$ ipython --no-banner

In [1]: import numpy as np

In [2]: np.set_printoptions(precision=2, suppress=True, linewidth=200)

In [3]: rnd = lambda a: np.round(a, 2) + 0

In [4]: W0 = np.load("m.npy")

In [5]: print(W0)
[[ 5  0  0  0  0  0  0  0]
 [ 0  5  3  1  0  0  0  0]
 [ 0 -1  5  5  0  0  0  0]
 [ 0  5 -5  3  0  0  0  0]
 [ 0  0  0  0  1  5  3 -3]
 [ 0  0  0  0 -4  5  2  1]
 [ 0  0  0  0 -1  2 -4  3]
 [ 0  0  0  0 -1  3  0 -5]]

In [6]: x = np.array([-2, -2, -1, 2, 0, 3, 1, 1])

In [7]: rhs = W0 @ x

In [8]: print(rhs)
[-10 -11   7   1  15  18   5   4]

In [9]: print(rnd(np.linalg.solve(W0, rhs + W0[:, 4])))
[-2. -2. -1.  2.  1.  3.  1.  1.]

In [10]: print(rnd(np.linalg.solve(W0, rhs)))
[-2. -2. -1.  2.  0.  3.  1.  1.]

In [11]: print(rnd(np.linalg.solve(W0.T, W0[3])))
[0. 0. 0. 1. 0. 0. 0. 0.]

In [12]: print(rnd(np.linalg.solve(W0, -2 * rhs)))
[ 4.  4.  2. -4.  0. -6. -2. -2.]

In [13]: data = np.loadtxt("a.csv", delimiter=",")

In [14]: print(data)
[[  3.   1.  -4.   0.  -3.  -5.   2.  -1.]
 [ -1.   2.  -5.   1.  -3.  -4.  -1.   2.]
 [  2.   5.  -1.   5.  -5.  -4.   4.   7.]
 [  4.   5.  -6.   9.  -4.  -9.   8.  10.]
 [  5.   3.  -5.  10.   1. -10.   7.  12.]
 [  3.   3.  -7.   9.   6. -14.   5.   9.]
 [  8.   1.  -2.   7.   2. -12.   9.   5.]
 [ 11.   2.  -7.   8.   1.  -8.   9.   2.]
 [  6.   4.  -8.  12.   3.  -6.  11.   1.]
 [  8.   9.  -3.   9.   3.  -5.  12.   5.]
 [  9.   5.  -8.  12.  -1.  -2.  16.   3.]
 [  9.  10. -10.  10.  -5.   2.  14.   7.]
 [ 12.   8.  -7.  15.  -7.  -1.  18.  11.]
 [ 15.   4.  -8.  16.  -6.   2.  21.  10.]
 [ 20.   3. -12.  20.  -2.   3.  25.  13.]
 [ 21.   6. -14.  15.   1.  -2.  27.  11.]
 [ 21.   7. -16.  20.   1.  -1.  23.  16.]
 [ 18.   2. -13.  17.   5.   0.  25.  19.]
 [ 19.   0.  -9.  18.   8.  -4.  25.  20.]
 [ 23.   0. -10.  20.  12.  -9.  25.  19.]
 [ 18.  -1. -15.  24.  16.  -9.  24.  24.]
 [ 13.  -4. -17.  21.  14.  -9.  19.  28.]
 [ 16.  -5. -18.  22.  12. -10.  18.  26.]
 [ 18.  -4. -22.  26.  15.  -6.  23.  21.]
 [ 20.  -9. -24.  22.  15.  -8.  22.  20.]
 [ 17.  -7. -25.  23.  10. -13.  20.  16.]
 [ 19. -11. -22.  25.   9. -14.  16.  19.]
 [ 21. -11. -18.  24.   7. -11.  15.  24.]
 [ 17. -11. -22.  25.   3. -15.  19.  24.]
 [ 13. -16. -23.  30.   6. -20.  18.  27.]
 [ 12. -18. -23.  26.   6. -23.  14.  22.]
 [ 10. -13. -18.  21.  10. -25.  18.  18.]
 [ 13. -10. -22.  20.  15. -23.  20.  19.]
 [ 11.  -7. -24.  22.  20. -28.  24.  20.]
 [ 13. -12. -20.  26.  20. -29.  22.  25.]
 [ 16.  -8. -20.  24.  21. -28.  23.  22.]
 [ 19. -12. -19.  19.  16. -23.  24.  19.]
 [ 23.  -9. -14.  20.  19. -18.  23.  17.]
 [ 23. -12. -11.  21.  20. -18.  26.  15.]
 [ 19. -17. -13.  21.  19. -15.  24.  11.]]

In [15]: proj = data @ np.linalg.solve(data.T @ data, data.T)

In [16]: print(rnd(proj @ data[:, 7]))
[-1.  2.  7. 10. 12.  9.  5.  2.  1.  5.  3.  7. 11. 10. 13. 11. 16. 19. 20. 19. 24. 28. 26. 21. 20. 16. 19. 24. 24. 27. 22. 18. 19. 20. 25. 22. 19. 17. 15. 11.]

In [17]: print(np.linalg.matrix_rank(np.eye(40) - proj))
32

In [18]: C = data[[13, 38]].astype(float)

In [19]: for _ in range(4):
    ...:     lab = np.linalg.norm(data[:, None] - C, axis=-1).argmin(axis=1)
    ...:     C = np.array([data[lab == j].mean(axis=0) for j in range(2)])
    ...: 

In [20]: print(lab)
[0 0 0 0 0 0 0 0 0 0 0 0 0 0 0 0 0 0 1 1 1 1 1 1 1 1 1 1 1 1 1 1 1 1 1 1 1 1 1 1]

In [21]: print(np.abs(C[1] - C[0]).argmax())
4

In [22]: Ac = data - data.mean(axis=0)

In [23]: evecs = np.linalg.svd(Ac)[2][:1]

In [24]: other = Ac - Ac @ evecs.T @ evecs

In [25]: print(np.linalg.norm(other, axis=1).round(6).argmax())
14

In [26]: print(rnd(np.linalg.norm(other) / np.linalg.norm(Ac)))
0.58

In [27]: print(rnd(np.cov(Ac @ evecs.T, rowvar=False)))
317.73

In [28]: print(rnd((Ac @ evecs.T).std(axis=0)))
[17.6]

In [29]: E = np.loadtxt("case13.csv", delimiter=",")

In [30]: print(E)
[[  8.  -9.  -4.  -9.  -5.   9.  -1.  -4.  -6.   2.]
 [  0.   6.   8.   7.   9.  -1.   6.   8.   0.  -9.]
 [  6.  -3.   2.   9.   6.  -1.   2.   2.   1.   1.]
 [  0.  -8.   0.  -2.  -4.  -5.   4.  -2.   6.   7.]
 [ -2.   6.   4.   2.   8.  -7.   4.  -3.  -5.   8.]
 [  0.   7.   6.   9.   3.   7.   4.   2.  -9.   2.]
 [  8.  -9.   9.  -5.   0.  -4.  -7.   0.   5.   8.]
 [ -6.  -8.   8.   6.  -8.   2.   5.  -6.   3.   1.]
 [  1.  -7.  -4.  -5.  -9.   8.   8.  -1.  -6.   0.]
 [ -8.  -8.  -6.  -1.   5.  -6.  -6.  -7.   1.   5.]
 [  8. -15. -12. -16. -14.  10.  -7. -12.  -6.  11.]]

In [31]: other = E / np.sqrt((E ** 2).mean(axis=1, keepdims=True))

In [32]: print(rnd(other[5]))
[ 0.    1.22  1.05  1.57  0.52  1.22  0.7   0.35 -1.57  0.35]

In [33]: print(np.linalg.matrix_rank(other) == np.linalg.matrix_rank(E))
True

In [34]: C2 = np.cov(data, rowvar=False)

In [35]: print(np.argwhere(np.triu(np.abs(np.corrcoef(data.T)) > 0.8, 1)))
[[0 6]
 [2 3]
 [3 7]]

In [36]: print(np.argsort(-data.std(axis=0).round(6), kind="stable"))
[5 4 7 1 3 6 2 0]

In [37]: print(rnd(np.corrcoef(data[:, 3], data[:, 0])[0, 1]))
0.73

In [38]: print(rnd(np.polyfit(data[:, 3], data[:, 0], 1)))
[0.64 2.51]

In [39]: print(rnd(data.std(axis=0)))
[6.44 7.83 7.03 7.29 8.38 8.78 7.28 7.89]

In [40]: proj = E @ np.linalg.solve(E.T @ E, E.T)

In [41]: print(rnd(np.trace(proj)))
10.0

In [42]: print(np.allclose(proj @ proj, proj))
True

In [43]: F = np.load("out16.npy")

In [44]: print(F)
[[ 5  5  5  5]
 [ 5 10 10 10]
 [ 5 10 15 15]
 [ 5 10 15 20]]

In [45]: x = np.ones(4)

In [46]: for _ in range(7):
    ...:     x = F @ x
    ...:     x /= np.linalg.norm(x)
    ...:     print(round(x @ F @ x, 2))
    ...: 
41.4
41.45
41.45
41.45
41.45
41.45
41.45

In [47]: print(rnd(x))
[0.23 0.43 0.58 0.66]

In [48]: rng = np.random.default_rng(187)

In [49]: lab = rng.permutation(4)

In [50]: print(lab)
[1 2 3 0]

In [51]: other = F[lab][:, lab]

In [52]: print(rnd(np.sort(np.abs(np.linalg.eigvals(other)))))
[ 1.42  2.13  5.   41.45]

In [53]: print(np.allclose(other, F))
False

In [54]: feats = np.load("data.npy")

In [55]: print(feats)
[[6 4 5 5]
 [3 1 2 2]
 [5 3 4 4]
 [3 1 2 2]
 [5 3 4 4]
 [6 4 5 5]]

In [56]: print(np.abs(np.diag(np.linalg.qr(feats)[1])) > 1e-9)
[ True  True False False]

In [57]: print(np.unique(feats.round(6), axis=0).shape)
(3, 4)

In [58]: r0, v = feats[4], feats[2]

In [59]: print(r0 @ v)
66

In [60]: print(r0 @ r0)
66

In [61]: pr = (r0 @ v) / (r0 @ r0) * r0

In [62]: print(np.linalg.matrix_rank(np.outer(r0, v)))
1

In [63]: A = np.array([[3, 1, 1, 8, 6, 6, 3, 4, 6],
    ...:     [2, 3, 8, 7, 5, 5, 4, 0, 7],
    ...:     [3, 0, 7, 9, 5, 2, 3, 2, 8],
    ...:     [6, 4, 7, 4, 5, 3, 8, 6, 6],
    ...:     [9, 8, 4, 4, 7, 9, 1, 5, 2]]) * (rng.random((5, 9)) < 0.3)

In [64]: print(A)
[[0 0 0 0 0 6 0 4 0]
 [0 0 0 7 0 0 0 0 0]
 [0 0 0 0 5 0 3 2 8]
 [0 0 7 0 5 0 0 0 6]
 [0 8 0 4 0 0 1 0 0]]

In [65]: T = np.stack([A, 3 * A, A[::-1]])

In [66]: print(T.sum(axis=0))
[[ 0  8  0  4  0 24  1 16  0]
 [ 0  0  7 28  5  0  0  0  6]
 [ 0  0  0  0 25  0 15 10 40]
 [ 0  0 28  7 20  0  0  0 24]
 [ 0 32  0 16  0  6  4  4  0]]

In [67]: print(rnd(np.linalg.norm(T, axis=(1, 2))))
[19.85 59.55 19.85]

In [68]: print(np.linalg.matrix_rank(T.reshape(3, -1)))
2

In [69]: print((T @ A.T).shape)
(3, 5, 5)

In [70]: w1 = np.array([[-1, -3, 1, -1],
    ...:     [-2, -3, -2, 3],
    ...:     [3, 3, 2, -3],
    ...:     [1, -3, 2, 3],
    ...:     [2, -2, 1, 2],
    ...:     [-3, 1, 0, 0],
    ...:     [1, 2, -2, -3],
    ...:     [-3, 2, -2, 0],
    ...:     [0, -1, -3, -1]])

In [71]: c = np.array([-9, -9, 0, 4])

In [72]: act = np.maximum(A @ w1 + c, 0)

In [73]: print(np.linalg.matrix_rank(act))
4

In [74]: print((act > 0).astype(int))
[[0 1 0 1]
 [0 0 1 1]
 [0 0 0 0]
 [1 0 1 0]
 [0 0 0 1]]

In [75]: print((act > 0).mean(axis=0))
[0.2 0.2 0.4 0.6]

In [76]: C = np.array([[0, -1, 0], [1, -2, -1], [0, 0, 0], [0, 0, 0]])

In [77]: print(w1 @ C)
[[-3  7  3]
 [-3  8  3]
 [ 3 -9 -3]
 [-3  5  3]
 [-2  2  2]
 [ 1  1 -1]
 [ 2 -5 -2]
 [ 2 -1 -2]
 [-1  2  1]]
